>>> import numpy as np
>>> from numpy import linalg as LA
>>> np.set_printoptions(precision=1, suppress=True, linewidth=140, sign=" ")
>>> B = np.array([[-2, -1, -1, 1, -3, 0],
...     [1, -3, 1, -1, 2, 2],
...     [-1, -2, 2, 2, 0, -3],
...     [-1, -1, 2, 2, 2, 0],
...     [-2, -2, -2, 2, -3, -3],
...     [1, 3, 0, 0, 0, -2]])
>>> data = B - B.T
>>> data
array([[ 0, -2,  0,  2, -1, -1],
       [ 2,  0,  3,  0,  4, -1],
       [ 0, -3,  0,  0,  2, -3],
       [-2,  0,  0,  0,  0,  0],
       [ 1, -4, -2,  0,  0, -3],
       [ 1,  1,  3,  0,  3,  0]])
>>> # antisymmetric, zero diagonal
>>> U, sigma, Vt = LA.svd(data)
>>> sigma
array([ 7.3,  7.3,  2.3,  2.3,  0.1,  0.1])
>>> B = U[:, :4] @ np.diag(sigma[:4]) @ Vt[:4]
>>> round(LA.norm(data - B, 2), 1), np.round(sigma[4], 1)
(np.float64(0.1), np.float64(0.1))
>>> x0 = np.array([-5, 2, 0, -2, -3, 3])
>>> a = np.maximum(data @ x0, 0)
>>> np.tanh(data @ x0)
array([-1., -1., -1.,  1., -1., -1.])
>>> np.maximum(data @ x0, 0) - np.maximum(-data @ x0, 0)
array([ -8, -25, -21,  10, -22, -12])
>>> np.flatnonzero(a > 1e-9)
array([ 3])
>>> data.T @ a
array([-20,   0,   0,   0,   0,   0])
>>> np.argsort(-LA.norm(data, axis=0).round(6), kind="stable")[:3]
array([ 1,  4,  2])
>>> print(np.round(LA.norm(data, 2) / LA.norm(data), 1))
0.7
>>> print(np.round(np.abs(LA.svd(data)[2][-1]), 1) + 0)
[ 0.   0.4  0.3  0.2  0.4  0.7]
>>> data.ravel(order="F")
array([ 0,  2,  0, -2,  1,  1, -2,  0, -3,  0, -4,  1,  0,  3,  0,  0, -2,  3,  2,  0,  0,  0,  0,  0, -1,  4,  2,  0,  0,  3, -1, -1, -3,
        0, -3,  0])
>>> data.reshape(2, -1)
array([[ 0, -2,  0,  2, -1, -1,  2,  0,  3,  0,  4, -1,  0, -3,  0,  0,  2, -3],
       [-2,  0,  0,  0,  0,  0,  1, -4, -2,  0,  0, -3,  1,  1,  3,  0,  3,  0]])
>>> data.reshape(-1, 2)
array([[ 0, -2],
       [ 0,  2],
       [-1, -1],
       [ 2,  0],
       [ 3,  0],
       [ 4, -1],
       [ 0, -3],
       [ 0,  0],
       [ 2, -3],
       [-2,  0],
       [ 0,  0],
       [ 0,  0],
       [ 1, -4],
       [-2,  0],
       [ 0, -3],
       [ 1,  1],
       [ 3,  0],
       [ 3,  0]])
>>> blk = data.reshape(6, 2, -1)
>>> blk.sum(axis=1)
array([[ 2, -3, -1],
       [ 2,  4,  2],
       [ 0, -1, -3],
       [-2,  0,  0],
       [ 1, -4, -5],
       [ 1,  4,  3]])
>>> blk.shape
(6, 2, 3)
>>> np.einsum("ihd,jhd->hij", blk, blk).shape
(2, 6, 6)
>>> print(blk[:, 0])
[[ 0 -2  0]
 [ 2  0  3]
 [ 0 -3  0]
 [-2  0  0]
 [ 1 -4 -2]
 [ 1  1  3]]
>>> blk.transpose(1, 0, 2)
array([[[ 0, -2,  0],
        [ 2,  0,  3],
        [ 0, -3,  0],
        [-2,  0,  0],
        [ 1, -4, -2],
        [ 1,  1,  3]],

       [[ 2, -1, -1],
        [ 0,  4, -1],
        [ 0,  2, -3],
        [ 0,  0,  0],
        [ 0,  0, -3],
        [ 0,  3,  0]]])
>>> K = np.array([[0, 2, 0], [12, -3, 3], [4, -3, 1], [0, 3, 0]])
>>> K
array([[ 0,  2,  0],
       [12, -3,  3],
       [ 4, -3,  1],
       [ 0,  3,  0]])
>>> np.argsort(-LA.norm(K, axis=0).round(6), kind="stable")[:3]
array([ 0,  1,  2])
>>> round(LA.norm(K, 2) / LA.norm(K), 1)
np.float64(1.0)
>>> [round(float(x), 1) for x in LA.svd(K, compute_uv=False)[:3]]
[13.6, 3.9, 0.0]
>>> np.unique(K.round(6), axis=0).shape
(4, 3)
>>> LA.lstsq(K[:-1].T, K[-1])[2]
np.int32(2)
>>> round(float(np.abs(LA.eigvals(data)).max()), 1)
7.3
>>> np.sort(np.abs(LA.eigvals(data)))
array([ 0.1,  0.1,  2.3,  2.3,  7.3,  7.3])
>>> print(np.trace(data))
0
>>> C2 = K.T @ K
>>> C2
array([[160, -48,  40],
       [-48,  31, -12],
       [ 40, -12,  10]])
>>> U, sigma, Vt = LA.svd(K)
>>> sigma.round(1) + 0
array([ 13.6,   3.9,   0. ])
>>> np.argmax(sigma[:-1] / (sigma[1:] + 1e-6)) + 1
np.int64(2)
>>> B = U[:, :2] @ np.diag(sigma[:2]) @ Vt[:2]
>>> LA.matrix_rank(K, rtol=0.05)
np.int64(2)
>>> LA.matrix_rank(B)
np.int64(2)
>>> B.round(1) + 0
array([[ 0.,  2.,  0.],
       [12., -3.,  3.],
       [ 4., -3.,  1.],
       [ 0.,  3.,  0.]])
>>> round(LA.norm(K - B, 2), 1), np.round(sigma[2], 1)
(np.float64(0.0), np.float64(0.0))
>>> f = np.array([2, 2, 0, 2, 1])
>>> r1 = np.array([-1, 0, 3, 1, -2, -3, -1, 2])
>>> E = f[:, None] + r1[None, :]
>>> E
array([[ 1,  2,  5,  3,  0, -1,  1,  4],
       [ 1,  2,  5,  3,  0, -1,  1,  4],
       [-1,  0,  3,  1, -2, -3, -1,  2],
       [ 1,  2,  5,  3,  0, -1,  1,  4],
       [ 0,  1,  4,  2, -1, -2,  0,  3]])
>>> U, sigma, Vt = LA.svd(E)
>>> print(sigma.round(1) + 0)
[ 14.8   4.1   0.    0.    0. ]
>>> B = U[:, :2] @ np.diag(sigma[:2]) @ Vt[:2]
>>> round(float(np.abs(E - B).max()), 1)
0.0
>>> B.round(1) + 0
array([[ 1.,  2.,  5.,  3.,  0., -1.,  1.,  4.],
       [ 1.,  2.,  5.,  3.,  0., -1.,  1.,  4.],
       [-1.,  0.,  3.,  1., -2., -3., -1.,  2.],
       [ 1.,  2.,  5.,  3.,  0., -1.,  1.,  4.],
       [ 0.,  1.,  4.,  2., -1., -2.,  0.,  3.]])
>>> LA.matrix_rank(B)
np.int64(2)
>>> print(np.round(LA.norm(E - B, 2), 1), round(float(sigma[2]), 1))
0.0 0.0
>>> round(float(LA.norm(E - B) / LA.norm(E)), 1)
0.0
>>> U, sigma, Vt = LA.svd(E)
>>> evecs = Vt[:(sigma > 1e-8).sum()]
>>> rng = np.random.default_rng(171)
>>> x0 = E[1] + 5 * E[4] + rng.integers(2) * np.eye(8)[4]
>>> x0
array([  1.,   7.,  25.,  13.,  -4., -11.,   1.,  19.])
>>> np.allclose(evecs.T @ evecs @ x0, x0)
False
>>> np.round(evecs.T @ evecs, 1) + 0
array([[ 0.2,  0.1,  0. ,  0.1,  0.2,  0.2,  0.2,  0.1],
       [ 0.1,  0.1,  0.1,  0.1,  0.1,  0.1,  0.1,  0.1],
       [ 0. ,  0.1,  0.5,  0.2, -0.1, -0.2,  0. ,  0.4],
       [ 0.1,  0.1,  0.2,  0.2,  0.1,  0. ,  0.1,  0.2],
       [ 0.2,  0.1, -0.1,  0.1,  0.2,  0.3,  0.2,  0. ],
       [ 0.2,  0.1, -0.2,  0. ,  0.3,  0.4,  0.2, -0.1],
       [ 0.2,  0.1,  0. ,  0.1,  0.2,  0.2,  0.2,  0.1],
       [ 0.1,  0.1,  0.4,  0.2,  0. , -0.1,  0.1,  0.3]])
>>> np.diag(evecs.T @ evecs)
array([ 0.2,  0.1,  0.5,  0.2,  0.2,  0.4,  0.2,  0.3])
>>> np.round(E @ LA.pinv(E) @ E, 1) + 0
array([[ 1.,  2.,  5.,  3.,  0., -1.,  1.,  4.],
       [ 1.,  2.,  5.,  3.,  0., -1.,  1.,  4.],
       [-1.,  0.,  3.,  1., -2., -3., -1.,  2.],
       [ 1.,  2.,  5.,  3.,  0., -1.,  1.,  4.],
       [ 0.,  1.,  4.,  2., -1., -2.,  0.,  3.]])
>>> LA.lstsq(E[:-1].T, E[-1])[2]
np.int32(2)
>>> np.unique(E.round(6), axis=0).shape
(3, 8)
>>> round(float(np.trace(LA.pinv(E) @ E)), 1)
2.0
>>> arr = np.loadtxt("test19.csv", delimiter=",")
>>> arr
array([[-26.2,  15.3,  39.1,  10.7,  -7.9],
       [-10.2,  15.8,   5.5,  21.3,   9.3],
       [ -9.6, -17. , -17.6,   5.5, -15.6],
       [-28.5,  16.8,  38.9,   9.7,  -5.9],
       [-11.1, -17. , -19.7,   3.6, -15.2],
       [-24.6,  17.6,  39.7,   9.4,  -9.9],
       [-10.5, -16.5, -19.6,   3.4, -17.6],
       [-12. ,  15.2,   3.4,  20.5,  11.8],
       [-26.8,  15.9,  41.1,  10.5,  -8.7],
       [-10.6, -16.3, -18.9,   5.6, -17.6],
       [-12.1,  15.1,   2.9,  18.7,  10.4],
       [-12. ,  13.3,   2.4,  20.8,  10.8],
       [-27.4,  16.9,  39.5,   8.2,  -9.1],
       [-25.7,  15.6,  41.1,   9.3,  -8.5],
       [-12.4,  13.9,   4.1,  19.8,   9. ],
       [ -9.5, -15.8, -18.2,   2.8, -15.3],
       [-11. ,  14.2,   4.9,  20. ,   8.9],
       [-12.2,  13.2,   3.1,  21.3,  11.3],
       [-10.5,  13.9,   3.6,  19.7,   9.1],
       [-14.2,  14.9,   1.3,  20.1,   9.9]])
>>> Xc = (arr - arr.mean(axis=0)) / arr.std(axis=0)
>>> Xc.std(axis=0)
array([ 1.,  1.,  1.,  1.,  1.])
>>> np.argwhere(np.abs(Xc) > 2)
array([], shape=(0, 2), dtype=int64)
>>> beta = LA.lstsq(np.delete(Xc, 2, axis=1), Xc[:, 2])[0]
>>> np.round(1 - np.var(Xc[:, 2] - np.delete(Xc, 2, axis=1) @ beta), 1)
np.float64(1.0)
>>> np.abs(beta).argmax()
np.int64(1)
>>> x0 = np.array([-6, -9, 9, -9, 5])
>>> target = arr @ x0
>>> np.round(LA.pinv(arr) @ arr, 1) + 0
array([[ 1.,  0.,  0.,  0.,  0.],
       [ 0.,  1.,  0.,  0.,  0.],
       [ 0.,  0.,  1.,  0.,  0.],
       [ 0.,  0.,  0.,  1.,  0.],
       [ 0.,  0.,  0.,  0.,  1.]])
>>> LA.solve(arr.T @ arr, arr.T @ target)
array([-6., -9.,  9., -9.,  5.])
>>> target = target + 0.3 * rng.normal(size=20)
>>> target
array([ 235.6, -176.6,  -75.2,  253.5,  -66. ,  212.4,  -83.6, -159.7,  249.2,  -98.5, -153.3, -159.6,  248.7,  257.6, -147.1,  -66.7,
       -153.7, -152.6, -161.6, -168.8])
>>> beta, *_ = LA.lstsq(arr, target)
>>> [round(float(LA.norm(LA.solve(arr.T @ arr + lam * np.eye(5), arr.T @ target))), 2) for lam in (0, 1, 10, 100)]
[17.5, 17.01, 14.25, 10.57]
>>> beta
array([-6. , -9. ,  9. , -9. ,  5.1])
>>> print(np.round(LA.norm(target - arr @ beta), 1))
0.9
>>> mat = np.array([[1, 0, 0, 0, 0, 0],
...     [2, 3, 0, 0, 0, 0],
...     [0, 3, 0, 0, 0, 0],
...     [0, 0, 1, 0, 0, 0],
...     [0, 0, 2, 3, 0, 0],
...     [0, 0, 0, 3, 0, 0],
...     [0, 0, 0, 0, 1, 0],
...     [0, 0, 0, 0, 2, 3],
...     [0, 0, 0, 0, 0, 3]])
>>> Q, evecs = LA.qr(mat[:, :2])[0], LA.qr(mat[:, 2:])[0]
>>> sigma = LA.svd(Q.T @ evecs, compute_uv=False)
>>> (sigma > 0.9).sum()
np.int64(0)
>>> sigma
array([ 0.,  0.])
>>> print(np.degrees(np.arccos(sigma.clip(0, 1))))
[ 90.  90.]
>>> print(round(float(LA.norm(Q @ Q.T - evecs @ evecs.T, 2)), 1))
1.0
>>> feats = np.array([[1.14, 0.12, 1.08],
...     [-3.23, -0.34, -3.06],
...     [-0.95, -0.1, -0.9],
...     [-0.95, -0.1, -0.9]])
>>> # looks like rank 1
>>> U, sigma, Vt = LA.svd(feats)
>>> evecs = Vt[:(sigma > 1e-8).sum()]
>>> x0 = feats[0] + 4 * feats[2] + rng.integers(2) * np.eye(3)[2]
>>> x0
array([-2.7, -0.3, -2.5])
>>> print(np.allclose(evecs.T @ evecs @ x0, x0))
True
>>> LA.matrix_rank(np.vstack([feats, x0]))
np.int64(1)
>>> print(np.round(evecs.T @ evecs, 1) + 0)
[[ 0.5  0.1  0.5]
 [ 0.1  0.   0.1]
 [ 0.5  0.1  0.5]]
>>> blk = np.stack([feats, -1 * feats, feats[::-1]])
>>> blk.shape
(3, 4, 3)
>>> print(LA.matrix_rank(blk))
[ 1  1  1]
>>> U, sigma, Vt = LA.svd(feats, full_matrices=False)
>>> np.round(sigma / sigma[0], 1) + 0
array([ 1.,  0.,  0.])
>>> np.round(U.T @ feats @ Vt.T, 1) + 0
array([[ 5.1,  0. ,  0. ],
       [ 0. ,  0. ,  0. ],
       [ 0. ,  0. ,  0. ]])
>>> np.round(U.T @ U, 1) + 0
array([[ 1.,  0.,  0.],
       [ 0.,  1.,  0.],
       [ 0.,  0.,  1.]])
>>> print(sigma.round(1) + 0)
[ 5.1  0.   0. ]
>>> np.abs(U[:, 0]).round(6).argmax()
np.int64(1)
>>> np.abs(Vt[0])
array([ 0.7,  0.1,  0.7])
>>> np.allclose(U * sigma @ Vt, feats)
True
>>> print(U.shape, sigma.shape, Vt.shape)
(4, 3) (3,) (3, 3)
>>> LA.lstsq(feats[:-1].T, feats[-1])[2]
np.int32(1)
>>> round(np.trace(LA.pinv(feats) @ feats), 1)
np.float64(1.0)
>>> try:
...     LA.inv(feats)
... except LA.LinAlgError as e:
...     print("failed:", e)
... 
failed: Last 2 dimensions of the array must be square
>>> print(LA.matrix_rank(feats, rtol=0.1))
1
>>> np.argsort(-LA.norm(feats, axis=0).round(6), kind="stable")[:3]
array([ 0,  2,  1])
>>> X = np.load("dump.npy")
>>> X
array([[ 3.9,  3.3,  2.6, -6.7],
       [ 4.5,  1.6,  2.1, -7.6],
       [ 5.6,  2.7,  5.1, -4.5],
       [ 4. ,  3.6,  3.4, -8.1],
       [-2.3, -4.6,  0.3, -7. ],
       [ 2.9,  1. ,  4.6, -6.6],
       [-1.6, -4.9,  0.3, -6.1],
       [ 1.9,  2.7,  2.3, -6.5],
       [ 0.2, -2.8,  1.5, -6.7],
       [ 0.5, -4.1,  0.4, -6.3],
       [ 0.8, -4.8,  1.7, -4.3],
       [ 4.8,  2.8,  3.2, -6.5],
       [-0.5, -2.5,  2.4, -3.2],
       [-1.6, -1.6,  2.5, -7.1],
       [-0.4, -4.1,  1.3, -3.3],
       [-0.2, -3.6,  1.4, -7.1],
       [ 0.7, -5.5,  1.6, -5.9],
       [ 3.7,  1.7,  2.8, -6.4],
       [ 1. , -3.2,  1.6, -5.3],
       [-2.6, -5.2,  1.2, -5.2],
       [-0.8, -3.7,  1. , -5.8],
       [ 3. ,  2.8,  2. , -6.1],
       [-0.8, -4.5,  1.5, -6.1],
       [ 0.6, -1.8,  0.3, -6. ],
       [-1.5, -3.1,  3.8, -6. ],
       [ 5.8,  2.6,  2.9, -7.1],
       [ 3.3,  3.5,  3.4, -4.7],
       [-2.2, -4.6,  2.3, -6.5],
       [ 2.5,  0.8,  1.8, -6.3]])
>>> P = X @ LA.solve(X.T @ X, X.T)
>>> np.allclose(P @ P, P)
True
>>> np.round(LA.eigvalsh(P), 1) + 0
array([ 0.,  0.,  0.,  0.,  0.,  0.,  0.,  0.,  0.,  0.,  0.,  0.,  0.,  0.,  0.,  0.,  0.,  0.,  0.,  0.,  0.,  0.,  0.,  0.,  0.,  1.,
        1.,  1.,  1.])
>>> np.diag(P)
array([ 0.1,  0.2,  0.4,  0.2,  0.2,  0.2,  0.1,  0.2,  0.1,  0.1,  0.2,  0.1,  0.1,  0.2,  0.1,  0.1,  0.2,  0.1,  0.1,  0.1,  0.1,  0.1,
        0.1,  0.1,  0.3,  0.2,  0.1,  0.2,  0.1])
>>> round(float(np.trace(P)), 1)
4.0
